$ python3 -q
>>> import numpy as np
>>> np.set_printoptions(suppress=True, linewidth=140)
>>> tidy = lambda a: np.round(a, 1) + 0
>>> data = np.load("case14.npy")
>>> data
array([[30,  0,  2,  0, -1],
       [ 1, 70, -1,  2,  0],
       [ 0, -1, 90,  2, -2],
       [ 2, -2,  1, 41, -2],
       [ 2, -1, -1, -2, 88]])
>>> A2 = data / np.sqrt((data ** 2).mean(axis=1, keepdims=True))
>>> tidy(np.linalg.norm(A2, axis=1))
array([2.2, 2.2, 2.2, 2.2, 2.2])
>>> tidy(A2[3])
array([ 0.1, -0.1,  0.1,  2.2, -0.1])
>>> u = np.array([2, 4, 5, 5, 4])
>>> A2 = data + np.outer(u, np.eye(5)[3])
>>> A2
array([[30.,  0.,  2.,  2., -1.],
       [ 1., 70., -1.,  6.,  0.],
       [ 0., -1., 90.,  7., -2.],
       [ 2., -2.,  1., 46., -2.],
       [ 2., -1., -1.,  2., 88.]])
>>> tidy(np.linalg.det(A2) / np.linalg.det(data)), tidy(1 + np.linalg.solve(data, u)[3])
(np.float64(1.1), np.float64(1.1))
>>> np.linalg.matrix_rank(np.linalg.inv(A2) - np.linalg.inv(data), tol=1e-8)
np.int64(1)
>>> A2 = np.array([[-2, -2, 5], [5, 2, 0]])
>>> Z = np.kron(A2, data)
>>> tidy(np.linalg.norm(Z, 2)), tidy(np.linalg.norm(A2, 2) * np.linalg.norm(data, 2))
(np.float64(611.1), np.float64(611.1))
>>> w, evecs = np.linalg.eig(data)
>>> tidy(np.sort(np.linalg.eigvals(np.linalg.inv(data))))
array([0., 0., 0., 0., 0.])
>>> tidy(np.sort(np.linalg.eigvals(data.T)))
array([30.1, 41. , 69.8, 87.4, 90.8])
